In [1]: import numpy as np

In [2]: from numpy import linalg as LA

In [3]: np.set_printoptions(precision=3, suppress=True, linewidth=100)

In [4]: X = np.load("block6.npy")

In [5]: X
Out[5]: 
array([[-1,  1, -1,  0,  2,  0, -2,  2,  0,  2,  2,  2,  1],
       [ 2,  1, -2, -2, -2, -2, -1, -2,  0,  1,  0,  2, -1],
       [ 0, -1,  1,  1, -1, -1, -1, -2,  0,  0, -2, -1,  0],
       [ 1, -1,  2, -1,  2,  2, -1, -2,  0,  1,  2, -1,  0],
       [ 2,  0, -2, -1, -2, -2,  1,  2, -2, -1,  1,  2, -1],
       [ 2,  2, -1,  2, -2,  0, -2,  0,  1, -1, -2,  0, -2],
       [ 1,  0, -2, -2, -1,  0,  1, -1, -2,  0,  1,  0, -2],
       [ 1, -1, -2,  2, -2, -2, -1,  1, -1, -2,  1,  2,  1],
       [-1,  0, -2, -2, -2, -1, -1,  1,  1, -2, -2,  0, -2],
       [-2,  1,  0, -1, -1,  2,  1, -2,  2, -1,  1, -2,  0],
       [ 2,  0, -1,  0,  0, -2,  2,  1, -2,  0, -1, -2, -2],
       [ 2,  2, -1, -2,  0, -1,  0, -1,  1,  1, -2,  2,  2],
       [ 0,  0,  0, -1, -1,  1, -1,  0,  2,  0, -2,  1,  1],
       [-2, -1,  1, -1,  0, -2,  2, -1,  2,  2,  1,  2, -2],
       [-1, -1,  0, -2, -2, -1,  2, -1,  0, -2,  2,  1,  1]])

In [6]: x = np.array([1, 0, 1, 0, 2, 1, 1, 1, 2, 1, 1, 0, 1])

In [7]: y = X @ x

In [8]: np.round(LA.lstsq(X, y)[0], 3) + 0
Out[8]: array([1., 0., 1., 0., 2., 1., 1., 1., 2., 1., 1., 0., 1.])

In [9]: np.round(LA.solve(X.T @ X, X.T @ y), 3) + 0
Out[9]: array([1., 0., 1., 0., 2., 1., 1., 1., 2., 1., 1., 0., 1.])

In [10]: rng = np.random.default_rng(8693)

In [11]: y = y + 0.1 * rng.normal(size=15)

In [12]: y
Out[12]: 
array([  7.036,  -9.091,  -6.805,   8.796,  -8.087,  -8.024,  -7.89 ,  -8.908, -11.968,   0.918,
        -5.103,   1.987,   1.034,   2.856,  -4.057])

In [13]: beta, *_ = LA.lstsq(X, y)

In [14]: beta.round()
Out[14]: array([ 1., -0.,  1.,  0.,  2.,  1.,  1.,  1.,  2.,  1.,  1.,  0.,  1.])

In [15]: [round(float(LA.norm(LA.solve(X.T @ X + lam * np.eye(13), X.T @ y))), 2) for lam in (0, 1, 10, 100)]
Out[15]: [3.9, 3.49, 2.68, 1.3]

In [16]: np.round(X.T @ (y - X @ beta), 3) + 0
Out[16]: array([0., 0., 0., 0., 0., 0., 0., 0., 0., 0., 0., 0., 0.])

In [17]: Q, R = LA.qr(X)

In [18]: np.allclose(R.T @ R, X.T @ X)
Out[18]: True

In [19]: np.round(np.trace(Q @ Q.T), 3)
Out[19]: np.float64(13.0)

In [20]: Y = np.c_[X[:, :11] @ np.array([[1, 0, 2, 0, 0, 0, 1, 2, 3, 0, 2],
    ...:     [3, 3, 0, 0, 0, 2, 2, 0, 3, 0, 1],
    ...:     [0, 3, 0, 1, 0, 1, 0, 0, 2, 3, 0],
    ...:     [1, 2, 3, 1, 3, 1, 3, 3, 1, 2, 3],
    ...:     [2, 0, 3, 1, 2, 3, 0, 0, 2, 3, 2],
    ...:     [0, 2, 3, 2, 3, 2, 0, 3, 2, 2, 2],
    ...:     [1, 1, 1, 3, 3, 1, 1, 2, 3, 3, 0],
    ...:     [0, 1, 1, 1, 3, 3, 2, 2, 3, 0, 3],
    ...:     [0, 1, 2, 1, 3, 2, 3, 3, 0, 0, 0],
    ...:     [2, 1, 3, 3, 2, 2, 0, 3, 1, 3, 2],
    ...:     [0, 2, 2, 0, 3, 0, 0, 0, 3, 3, 0]]), np.array([0, 1, 0, 2, 2, 3, 2, 2, 3, 3, 0, 3, 0, 0, 2])]

In [21]: Y
Out[21]: 
array([[  8,   6,  14,   3,  14,  15,   3,   4,  10,   9,  13,   0],
       [  0, -13, -14, -12, -23, -17,  -7, -11, -13, -20, -13,   1],
       [ -5,  -7, -10,  -6, -17, -12,  -4,  -6, -19,  -9,  -8,   0],
       [  2,   7,  15,   5,   6,   4,  -9,   2,   9,  20,   2,   2],
       [ -4, -10, -13,  -9,  -9, -12,  -2,  -8,   4, -15,  -3,   2],
       [  2,   1,  -3,  -9,  -9,  -3,  13,   6,  -5, -20,   6,   3],
       [ -2, -10,  -9,  -5, -11, -13, -12, -10,  -2,  -7,  -9,   2],
       [ -9, -10, -10, -15,  -8, -16,   3,  -7,  -9, -18,  -2,   2],
       [-12, -17, -25, -15, -20, -12,  -3, -14, -23, -33, -15,   3],
       [ -3,   7,  -2,   2,   5,  -1,   0,   0,  -3,   2, -12,   3],
       [  4,  -8,  -5,   0,  -6,  -4,   0,  -2,   6,  -4,   3,   0],
       [  8,  -6,  -5,  -2, -13,   0,   1,  -1,  -2, -12,  -3,   3],
       [ -4,  -3,  -4,  -1,  -5,   1,   2,   4, -10, -12,  -3,   0],
       [  0,   1,   0,   9,   7,   1,  -1,   1,  -4,  12, -11,   0],
       [-12,  -6, -18,  -7,  -8, -17,  -9, -15,  -7,  -6, -22,   2]])

In [22]: LA.norm(LA.qr(X)[0].T @ Y, axis=0) ** 2 / ((Y ** 2).sum(axis=0) + 1e-12)
Out[22]: array([1.   , 1.   , 1.   , 1.   , 1.   , 1.   , 1.   , 1.   , 1.   , 1.   , 1.   , 0.824])

In [23]: LA.matrix_rank(np.c_[X, Y])
Out[23]: np.int64(14)

In [24]: LA.matrix_rank(Y)
Out[24]: np.int64(12)

In [25]: Q, evecs = LA.qr(X[:, :5])[0], LA.qr(X[:, 5:])[0]

In [26]: sig = LA.svd(Q.T @ evecs, compute_uv=False)

In [27]: sig
Out[27]: array([0.971, 0.933, 0.755, 0.599, 0.477])

In [28]: round(LA.norm(Q @ Q.T - evecs @ evecs.T, 2), 3)
Out[28]: np.float64(1.0)

In [29]: np.degrees(np.arccos(sig.clip(0, 1)))
Out[29]: array([13.726, 21.102, 40.996, 53.189, 61.527])

In [30]: arr = rng.normal(size=(26, 12)) + 20 * np.array([0, -2, 2, -1, -1, 1, -2, 0, 2, 1, -2, 2])

In [31]: arr
Out[31]: 
array([[  0.101, -39.455,  39.541, -19.418, -19.283,  19.238, -39.23 ,  -1.996,  40.763,  20.376,
        -40.09 ,  40.378],
       [ -0.385, -40.289,  41.651, -20.874, -20.106,  21.094, -38.444,   0.165,  40.772,  19.904,
        -39.57 ,  38.547],
       [ -0.751, -40.112,  39.967, -18.823, -19.259,  19.291, -38.688,  -0.512,  41.485,  20.775,
        -39.467,  40.575],
       [  1.557, -39.526,  40.823, -20.596, -18.8  ,  20.624, -41.002,  -1.165,  41.236,  20.682,
        -39.017,  38.028],
       [  0.259, -40.333,  40.892, -22.255, -20.406,  21.522, -40.53 ,   1.02 ,  38.381,  17.912,
        -40.117,  41.411],
       [ -0.358, -39.316,  41.532, -21.871, -21.121,  19.853, -38.938,  -0.447,  40.579,  19.332,
        -40.065,  40.327],
       [  1.895, -41.238,  40.377, -20.288, -20.05 ,  22.039, -40.685,  -0.34 ,  39.729,  21.337,
        -40.229,  40.699],
       [ -1.233, -39.99 ,  40.467, -18.541, -19.46 ,  22.097, -40.454,  -0.039,  39.801,  18.905,
        -40.298,  38.221],
       [  1.287, -40.624,  40.723, -21.962, -20.086,  20.14 , -39.86 ,   0.599,  39.159,  19.946,
        -40.457,  40.064],
       [  0.516, -40.261,  38.41 , -19.827, -18.472,  20.249, -40.236,   0.415,  39.581,  18.998,
        -39.061,  40.639],
       [ -0.262, -41.601,  40.545, -19.471, -18.752,  19.64 , -39.674,  -0.175,  39.505,  21.283,
        -40.532,  40.872],
       [ -2.058, -39.664,  40.464, -20.961, -21.532,  19.239, -40.007,   0.361,  40.888,  18.697,
        -40.739,  40.188],
       [ -1.45 , -40.563,  40.636, -20.3  , -19.496,  20.479, -38.178,  -1.986,  39.667,  19.885,
        -39.022,  39.997],
       [  0.423, -38.201,  38.995, -20.623, -19.79 ,  17.991, -38.038,  -1.392,  40.77 ,  18.65 ,
        -40.264,  40.392],
       [ -1.134, -39.811,  40.491, -21.049, -18.794,  18.601, -38.977,   0.96 ,  40.845,  20.814,
        -39.456,  40.8  ],
       [ -0.158, -39.044,  40.977, -20.439, -19.461,  20.438, -41.668,   0.147,  40.38 ,  20.003,
        -39.252,  41.634],
       [ -0.2  , -40.105,  39.628, -18.701, -21.862,  19.407, -41.061,   0.541,  41.415,  21.173,
        -39.955,  39.327],
       [ -0.387, -39.865,  37.298, -22.373, -18.004,  19.039, -40.704,   0.386,  38.86 ,  19.68 ,
        -39.619,  39.514],
       [  0.453, -40.742,  40.209, -19.651, -18.542,  20.519, -39.782,  -0.52 ,  40.193,  20.364,
        -40.076,  39.795],
       [  0.212, -39.914,  38.19 , -21.414, -19.491,  19.778, -41.489,  -0.246,  39.417,  20.523,
        -39.813,  40.702],
       [  0.033, -39.683,  40.423, -18.989, -20.56 ,  18.983, -41.396,   0.768,  40.964,  24.27 ,
        -38.739,  40.419],
       [  0.292, -39.851,  38.996, -19.762, -20.065,  20.971, -38.639,  -0.142,  39.404,  19.693,
        -39.264,  42.123],
       [ -0.242, -39.292,  41.882, -19.919, -19.514,  19.13 , -40.568,   0.626,  39.334,  19.213,
        -40.188,  37.523],
       [ -0.25 , -41.894,  39.074, -21.334, -21.753,  19.573, -38.964,   0.021,  39.983,  20.624,
        -41.156,  39.005],
       [ -0.77 , -39.748,  38.054, -20.208, -20.556,  18.965, -39.284,  -1.313,  38.557,  19.739,
        -40.014,  39.511],
       [ -0.205, -39.942,  39.135, -20.915, -20.945,  21.569, -39.592,   2.182,  40.148,  19.679,
        -41.729,  40.422]])

In [32]: P = arr @ LA.solve(arr.T @ arr, arr.T)

In [33]: np.round(LA.eigvalsh(P), 3) + 0
Out[33]: 
array([0., 0., 0., 0., 0., 0., 0., 0., 0., 0., 0., 0., 0., 0., 1., 1., 1., 1., 1., 1., 1., 1., 1.,
       1., 1., 1.])

In [34]: np.allclose(P @ P, P)
Out[34]: True

In [35]: P @ arr[:, 1]
Out[35]: 
array([-39.455, -40.289, -40.112, -39.526, -40.333, -39.316, -41.238, -39.99 , -40.624, -40.261,
       -41.601, -39.664, -40.563, -38.201, -39.811, -39.044, -40.105, -39.865, -40.742, -39.914,
       -39.683, -39.851, -39.292, -41.894, -39.748, -39.942])

In [36]: x = np.array([-7, 9, -9, 7, 0, -5, -8, -8, -1, 0, -3, 2])

In [37]: h1 = np.maximum(arr @ x, 0)

In [38]: np.flatnonzero(h1 > 1e-9)
Out[38]: array([], dtype=int64)
